In [1]: import numpy as np

In [2]: np.set_printoptions(suppress=True, linewidth=140)

In [3]: other = np.array([[-2, 1], [1, 2]])

In [4]: W2 = np.array([[2, 2, 2], [3, 2, 0], [3, 2, 0]])

In [5]: F = np.kron(other, W2)

In [6]: F
Out[6]: 
array([[-4, -4, -4,  2,  2,  2],
       [-6, -4,  0,  3,  2,  0],
       [-6, -4,  0,  3,  2,  0],
       [ 2,  2,  2,  4,  4,  4],
       [ 3,  2,  0,  6,  4,  0],
       [ 3,  2,  0,  6,  4,  0]])

In [7]: np.linalg.matrix_rank(F, rtol=0.1)
Out[7]: np.int64(4)

In [8]: round(np.linalg.norm(F, 2) / np.linalg.norm(F), 2)
Out[8]: np.float64(0.68)

In [9]: np.linalg.cond(F) > 100
Out[9]: np.True_

In [10]: [round(float(x), 2) for x in np.linalg.svd(F, compute_uv=False)[:3]]
Out[10]: [13.19, 13.19, 4.01]

In [11]: theta = np.radians(96)

In [12]: Rm = np.eye(6)

In [13]: Rm[0, 0] = Rm[4, 4] = np.cos(theta)

In [14]: Rm[0, 4], Rm[4, 0] = -np.sin(theta), np.sin(theta)

In [15]: Rm.round(2)
Out[15]: 
array([[-0.1 ,  0.  ,  0.  ,  0.  , -0.99,  0.  ],
       [ 0.  ,  1.  ,  0.  ,  0.  ,  0.  ,  0.  ],
       [ 0.  ,  0.  ,  1.  ,  0.  ,  0.  ,  0.  ],
       [ 0.  ,  0.  ,  0.  ,  1.  ,  0.  ,  0.  ],
       [ 0.99,  0.  ,  0.  ,  0.  , -0.1 ,  0.  ],
       [ 0.  ,  0.  ,  0.  ,  0.  ,  0.  ,  1.  ]])

In [16]: other = F @ Rm.T

In [17]: np.round(np.linalg.svd(F, compute_uv=False), 2) + 0, np.round(np.linalg.svd(other, compute_uv=False), 2) + 0
Out[17]: 
(array([13.19, 13.19,  4.01,  4.01,  0.  ,  0.  ]),
 array([13.19, 13.19,  4.01,  4.01,  0.  ,  0.  ]))

In [18]: round(np.linalg.det(Rm), 2), np.round(np.trace(Rm), 2)
Out[18]: (np.float64(1.0), np.float64(3.79))

In [19]: other.round(2)
Out[19]: 
array([[-1.57, -4.  , -4.  ,  2.  , -4.19,  2.  ],
       [-1.36, -4.  ,  0.  ,  3.  , -6.18,  0.  ],
       [-1.36, -4.  ,  0.  ,  3.  , -6.18,  0.  ],
       [-4.19,  2.  ,  2.  ,  4.  ,  1.57,  4.  ],
       [-4.29,  2.  ,  0.  ,  6.  ,  2.57,  0.  ],
       [-4.29,  2.  ,  0.  ,  6.  ,  2.57,  0.  ]])

In [20]: r0, v = other[5], other[2]

In [21]: r0 @ v
Out[21]: np.float64(0.0)

In [22]: r0 @ r0
Out[22]: np.float64(65.0)

In [23]: pr = (r0 @ v) / (r0 @ r0) * r0

In [24]: np.round(np.outer(r0, v), 2)
Out[24]: 
array([[  5.84,  17.17,  -0.  , -12.88,  26.51,  -0.  ],
       [ -2.72,  -8.  ,   0.  ,   6.  , -12.35,   0.  ],
       [ -0.  ,  -0.  ,   0.  ,   0.  ,  -0.  ,   0.  ],
       [ -8.17, -24.  ,   0.  ,  18.  , -37.06,   0.  ],
       [ -3.49, -10.26,   0.  ,   7.7 , -15.84,   0.  ],
       [ -0.  ,  -0.  ,   0.  ,   0.  ,  -0.  ,   0.  ]])

In [25]: (v - pr) @ r0
Out[25]: np.float64(0.0)
